$ python -q
>>> import numpy as np
>>> np.set_printoptions(precision=1, suppress=True, linewidth=120)
>>> E = np.loadtxt("data.csv", delimiter=",")
>>> print(E)
[[ 1. -1.  1.]
 [ 1.  0.  0.]
 [ 1.  1.  1.]
 [ 1.  2.  4.]
 [ 1.  3.  9.]
 [ 1.  4. 16.]]
>>> q, r_ = np.linalg.qr(E)
>>> print(q)
[[-0.4 -0.6  0.5]
 [-0.4 -0.4 -0.1]
 [-0.4 -0.1 -0.4]
 [-0.4  0.1 -0.4]
 [-0.4  0.4 -0.1]
 [-0.4  0.6  0.5]]
>>> print(np.round(q @ r_, 1) + 0)
[[ 1. -1.  1.]
 [ 1.  0.  0.]
 [ 1.  1.  1.]
 [ 1.  2.  4.]
 [ 1.  3.  9.]
 [ 1.  4. 16.]]
>>> print(round(float(abs(r_[0, 0])), 1), round(np.linalg.norm(E[:, 0]), 1))
2.4 2.4
>>> print(q.shape, r_.shape)
(6, 3) (3, 3)
>>> print(np.round(q.T @ q, 1) + 0)
[[1. 0. 0.]
 [0. 1. 0.]
 [0. 0. 1.]]
>>> print(np.trace(q @ q.T))
3.0
>>> print(np.abs(np.diag(r_)))
[2.4 4.2 6.1]
>>> U, s, Vt = np.linalg.svd(E)
>>> print(s)
[19.6  1.9  1.7]
>>> print(np.argmax(s[:-1] / (s[1:] + 1e-6)) + 1)
1
>>> other = U[:, :1] @ np.diag(s[:1]) @ Vt[:1]
>>> print(np.linalg.matrix_rank(other))
1
>>> P = E @ np.linalg.solve(E.T @ E, E.T)
>>> print(np.round(P @ E[:, 2], 1) + 0)
[ 1.  0.  1.  4.  9. 16.]
>>> print(np.round(np.trace(P), 1))
3.0
>>> vec = np.array([-3, 3, -3])
>>> y = E @ vec
>>> print(np.linalg.lstsq(E, y)[0])
[-3.  3. -3.]
>>> print(np.linalg.solve(E.T @ E, E.T @ y))
[-3.  3. -3.]
>>> rng = np.random.default_rng(669)
>>> y = y + 0.3 * rng.normal(size=6)
>>> print(y)
[ -9.6  -3.4  -3.1  -8.8 -21.1 -39.1]
>>> b, *_ = np.linalg.lstsq(E, y)
>>> print(np.round(E.T @ (y - E @ b), 1) + 0)
[0. 0. 0.]
>>> print(round(np.linalg.norm(y - E @ b), 1))
0.3
>>> other = np.array([[0, 2, 3, 3, 3, 3, 1],
...     [1, 1, 3, 2, 0, 1, 2],
...     [1, 3, 1, 2, 1, 0, 2],
...     [3, 3, 3, 1, 0, 1, 1],
...     [2, 3, 3, 3, 1, 3, 2],
...     [3, 3, 1, 2, 3, 2, 2],
...     [2, 1, 3, 1, 2, 2, 2]])
>>> Z = np.array([[-4]])
>>> arr = np.block([[other, np.array([[-2], [2], [1], [0], [3], [-2], [-2]])], [np.zeros((1, 7)), Z]])
>>> print(arr)
[[ 0.  2.  3.  3.  3.  3.  1. -2.]
 [ 1.  1.  3.  2.  0.  1.  2.  2.]
 [ 1.  3.  1.  2.  1.  0.  2.  1.]
 [ 3.  3.  3.  1.  0.  1.  1.  0.]
 [ 2.  3.  3.  3.  1.  3.  2.  3.]
 [ 3.  3.  1.  2.  3.  2.  2. -2.]
 [ 2.  1.  3.  1.  2.  2.  2. -2.]
 [ 0.  0.  0.  0.  0.  0.  0. -4.]]
>>> other = arr / np.sqrt((arr ** 2).mean(axis=1, keepdims=True))
>>> print(other[6])
[ 1.   0.5  1.5  0.5  1.   1.   1.  -1. ]
>>> print(np.linalg.matrix_rank(other) == np.linalg.matrix_rank(arr))
True
>>> print(np.linalg.matrix_rank(arr - arr.mean(axis=1, keepdims=True)))
7
>>> z = rng.permutation(8)
>>> other = arr[:, z] * rng.choice([-1, 1], 8)
>>> print(other)
[[-2. -3.  3. -3.  0. -1.  3. -2.]
 [-1. -2.  0. -3.  1. -2.  1.  2.]
 [-3. -2.  1. -1.  1. -2.  0.  1.]
 [-3. -1.  0. -3.  3. -1.  1.  0.]
 [-3. -3.  1. -3.  2. -2.  3.  3.]
 [-3. -2.  3. -1.  3. -2.  2. -2.]
 [-1. -1.  2. -3.  2. -2.  2. -2.]
 [-0. -0.  0. -0.  0. -0.  0. -4.]]
>>> U, _, Vt = np.linalg.svd(arr.T @ other)
>>> print(z)
[1 3 4 2 0 6 5 7]
>>> print(np.round(np.linalg.lstsq(arr, other)[0], 1) + 0)
[[ 0.  0.  0.  0.  1.  0.  0.  0.]
 [-1.  0.  0.  0.  0.  0.  0.  0.]
 [ 0.  0.  0. -1.  0.  0.  0.  0.]
 [ 0. -1.  0.  0.  0.  0.  0.  0.]
 [ 0.  0.  1.  0.  0.  0.  0.  0.]
 [ 0.  0.  0.  0.  0.  0.  1.  0.]
 [ 0.  0.  0.  0.  0. -1.  0.  0.]
 [ 0.  0.  0.  0.  0.  0.  0.  1.]]
